>>> import numpy as np
>>> np.set_printoptions(precision=2, suppress=True, linewidth=140, sign=" ")
>>> arr = np.load("x.npy")
>>> arr
array([[-23,   6,  18],
       [-16,  19,  46],
       [ 16,  12,  24]])
>>> # rows and columns are dependent
>>> np.allclose(arr[:-1].T @ np.linalg.lstsq(arr[:-1].T, arr[-1])[0], arr[-1])
True
>>> np.linalg.lstsq(arr[:-1].T, arr[-1])[2]
np.int32(2)
>>> np.unique(arr.round(6), axis=0).shape
(3, 3)
>>> np.abs(np.diag(np.linalg.qr(arr)[1])) > 1e-9
array([ True,  True, False])
>>> round(np.trace(np.linalg.pinv(arr) @ arr), 2)
np.float64(2.0)
>>> [round(float(x), 2) for x in np.linalg.svd(arr, compute_uv=False)[:3]]
[61.54, 28.48, 0.0]
>>> np.linalg.cond(arr) > 100
np.True_
>>> round(np.linalg.norm(arr, 2) / np.linalg.norm(arr), 2)
np.float64(0.91)
>>> U, sig, Vt = np.linalg.svd(arr, full_matrices=False)
>>> sig.round(2) + 0
array([ 61.54,  28.48,   0.  ])
>>> np.allclose(U * sig @ Vt, arr)
True
>>> (sig > 1e-8).sum()
np.int64(2)
>>> np.round(U.T @ U, 2) + 0
array([[ 1.,  0.,  0.],
       [ 0.,  1.,  0.],
       [ 0.,  0.,  1.]])
>>> mat = np.loadtxt("test2.csv", delimiter=",")
>>> mat
array([[ 23.,  13.,   7.,   3.],
       [ 13.,  13.,   7.,   2.],
       [  7.,   7.,   5.,   2.],
       [  3.,   2.,   2.,   2.]])
>>> vals, V = np.linalg.eigh(mat)
>>> vec = np.array([2, 3, 3, 3])
>>> np.abs(mat).sum(axis=1).max(), round(float(np.abs(vals).max()), 2)
(np.float64(46.0), 35.58)
>>> V * np.sqrt(vals) @ V.T
array([[ 4.43,  1.61,  0.8 ,  0.41],
       [ 1.61,  2.98,  1.23,  0.17],
       [ 0.8 ,  1.23,  1.61,  0.51],
       [ 0.41,  0.17,  0.51,  1.24]])
>>> np.linalg.eigvalsh(mat[1:, 1:])
array([  0.46,   2.  ,  17.54])
>>> rng = np.random.default_rng(5308)
>>> labels = rng.permutation(4)
>>> labels
array([ 3,  0,  1,  2])
>>> out = mat[labels][:, labels]
>>> np.trace(out)
np.float64(43.0)
>>> round(np.linalg.det(out), 2), round(np.linalg.det(mat[labels]), 2)
(np.float64(144.0), np.float64(-144.0))
>>> np.allclose(out, mat)
False
>>> out
array([[  2.,   3.,   2.,   2.],
       [  3.,  23.,  13.,   7.],
       [  2.,  13.,  13.,   7.],
       [  2.,   7.,   7.,   5.]])
>>> data = np.load("dump.npy")
>>> data
array([[ 8,  2,  8,  2],
       [ 7,  0,  7,  0],
       [ 8,  2,  8,  2],
       [ 7,  0,  7,  0]])
>>> # rows 0 and 2 are equal
>>> ang = np.radians(120)
>>> r_ = np.eye(4)
>>> r_[3, 3] = r_[1, 1] = np.cos(ang)
>>> r_[3, 1], r_[1, 3] = -np.sin(ang), np.sin(ang)
>>> r_
array([[ 1.  ,  0.  ,  0.  ,  0.  ],
       [ 0.  , -0.5 ,  0.  ,  0.87],
       [ 0.  ,  0.  ,  1.  ,  0.  ],
       [ 0.  , -0.87,  0.  , -0.5 ]])
>>> out = data @ r_.T
>>> np.allclose(np.linalg.norm(data, axis=1), np.linalg.norm(out, axis=1))
True
>>> feats = np.load("w.npy")
>>> feats
array([[  0.02,  15.91,  -6.95, -10.04],
       [  0.01,  -7.93,   8.  ,  -3.98],
       [  0.07,   2.01,   8.02, -18.98],
       [  0.03,  -7.98,  -2.98,  18.03]])
>>> proj = np.triu(np.array([[-3, -2, 2, -3], [1, -3, 2, 2], [0, 1, 3, -2], [3, -2, 2, -3]]), 1) + np.eye(4)
>>> out = proj @ feats @ np.linalg.inv(proj)
>>> np.linalg.matrix_rank(out)
np.int64(4)
>>> np.trace(out), np.trace(feats)
(np.float64(18.14), np.float64(18.14))
>>> M = 0.2 ** np.abs(np.subtract.outer(np.arange(3), np.arange(3)))
>>> M
array([[ 1.  ,  0.2 ,  0.04],
       [ 0.2 ,  1.  ,  0.2 ],
       [ 0.04,  0.2 ,  1.  ]])
>>> # symmetric, so the eigenvalues are real
>>> Lm = np.linalg.cholesky(M)
>>> np.diag(Lm) ** 2
array([ 1.  ,  0.96,  0.96])
>>> round(float(np.prod(np.diag(Lm)) ** 2), 2), round(float(np.linalg.det(M)), 2)
(0.92, 0.92)
>>> Lm
array([[ 1.  ,  0.  ,  0.  ],
       [ 0.2 ,  0.98,  0.  ],
       [ 0.04,  0.2 ,  0.98]])
>>> np.linalg.eigvalsh(M).min() > 0
np.True_
>>> vec = np.ones(3)
>>> for _ in range(4):
...     vec = M @ vec
...     vec /= np.linalg.norm(vec)
...     print(round(vec @ M @ vec, 2))
... 
1.3
1.3
1.3
1.3
>>> np.round(np.linalg.eigvalsh(M)[-1], 2)
np.float64(1.3)
